$ python3 -q
>>> import numpy as np
>>> from numpy import linalg as LA
>>> np.set_printoptions(precision=3, suppress=True, linewidth=200, sign=" ")
>>> X = np.loadtxt("w.csv", delimiter=",")
>>> X
array([[-21.473,  10.864,   7.206,   1.403, -17.057, -19.873],
       [  1.884, -20.701,  13.967, -36.121,  21.176,  41.826],
       [-42.939, -17.081,  19.248, -31.067,  35.05 , -21.864],
       [-43.307, -15.656,  20.916, -29.314,  36.616, -21.238],
       [  2.281, -18.817,  14.776, -35.131,  19.702,  42.236],
       [  1.853, -18.832,  13.515, -36.578,  21.67 ,  43.036],
       [-23.265,  11.701,   5.742,   2.268, -15.563, -18.794],
       [  2.447, -20.694,  12.607, -37.435,  20.276,  41.65 ],
       [-20.484,   9.932,   8.835,   2.382, -14.865, -19.96 ],
       [-22.07 ,  11.403,   5.066,   2.194, -15.612, -20.383],
       [-41.032, -16.483,  19.537, -27.924,  38.489, -21.883],
       [-40.103, -15.253,  19.651, -29.888,  34.367, -22.027],
       [-20.862,  11.988,   6.034,   2.259, -15.409, -18.513],
       [-21.338,  11.251,   7.265,   3.088, -17.425, -19.771],
       [-22.468,  13.293,   5.138,   1.752, -17.382, -20.241],
       [  2.678, -21.139,  13.577, -34.719,  20.156,  41.894],
       [-23.341,  10.942,   6.045,   1.589, -17.652, -20.647],
       [-42.039, -17.272,  19.891, -30.149,  36.656, -22.659],
       [-22.804,  10.803,   6.149,   2.335, -14.943, -20.902],
       [-21.466,  11.328,   4.26 ,   1.114, -16.613, -18.95 ],
       [  2.034, -20.743,  13.183, -34.238,  20.111,  42.261]])
>>> basis = X[[13, 8]].astype(float)
>>> for _ in range(5):
...     lab = LA.norm(X[:, None] - basis, axis=-1).argmin(axis=1)
...     basis = np.array([X[lab == j].mean(axis=0) for j in range(2)])
... 
>>> lab
array([ 0,  1,  1,  1,  1,  1,  0,  1,  0,  0,  1,  1,  0,  0,  0,  1,  0,  1,  0,  0,  1])
>>> basis[1] - basis[0]
array([  4.117, -29.775,  10.269, -34.999,  43.913,  32.824])
>>> np.abs(basis[1] - basis[0]).argmax()
np.int64(4)
>>> hat = X @ LA.solve(X.T @ X, X.T)
>>> np.round(np.trace(hat), 3)
np.float64(6.0)
>>> X.ravel(order="F")
array([-21.473,   1.884, -42.939, -43.307,   2.281,   1.853, -23.265,   2.447, -20.484, -22.07 , -41.032, -40.103, -20.862, -21.338, -22.468,   2.678, -23.341, -42.039, -22.804, -21.466,   2.034,
        10.864, -20.701, -17.081, -15.656, -18.817, -18.832,  11.701, -20.694,   9.932,  11.403, -16.483, -15.253,  11.988,  11.251,  13.293, -21.139,  10.942, -17.272,  10.803,  11.328, -20.743,
         7.206,  13.967,  19.248,  20.916,  14.776,  13.515,   5.742,  12.607,   8.835,   5.066,  19.537,  19.651,   6.034,   7.265,   5.138,  13.577,   6.045,  19.891,   6.149,   4.26 ,  13.183,
         1.403, -36.121, -31.067, -29.314, -35.131, -36.578,   2.268, -37.435,   2.382,   2.194, -27.924, -29.888,   2.259,   3.088,   1.752, -34.719,   1.589, -30.149,   2.335,   1.114, -34.238,
       -17.057,  21.176,  35.05 ,  36.616,  19.702,  21.67 , -15.563,  20.276, -14.865, -15.612,  38.489,  34.367, -15.409, -17.425, -17.382,  20.156, -17.652,  36.656, -14.943, -16.613,  20.111,
       -19.873,  41.826, -21.864, -21.238,  42.236,  43.036, -18.794,  41.65 , -19.96 , -20.383, -21.883, -22.027, -18.513, -19.771, -20.241,  41.894, -20.647, -22.659, -20.902, -18.95 ,  42.261])
>>> T = X.reshape(21, 2, -1)
>>> T[:, 0]
array([[-21.473,  10.864,   7.206],
       [  1.884, -20.701,  13.967],
       [-42.939, -17.081,  19.248],
       [-43.307, -15.656,  20.916],
       [  2.281, -18.817,  14.776],
       [  1.853, -18.832,  13.515],
       [-23.265,  11.701,   5.742],
       [  2.447, -20.694,  12.607],
       [-20.484,   9.932,   8.835],
       [-22.07 ,  11.403,   5.066],
       [-41.032, -16.483,  19.537],
       [-40.103, -15.253,  19.651],
       [-20.862,  11.988,   6.034],
       [-21.338,  11.251,   7.265],
       [-22.468,  13.293,   5.138],
       [  2.678, -21.139,  13.577],
       [-23.341,  10.942,   6.045],
       [-42.039, -17.272,  19.891],
       [-22.804,  10.803,   6.149],
       [-21.466,  11.328,   4.26 ],
       [  2.034, -20.743,  13.183]])
>>> T.shape
(21, 2, 3)
>>> np.einsum("ihd,jhd->hij", T, T).shape
(2, 21, 21)
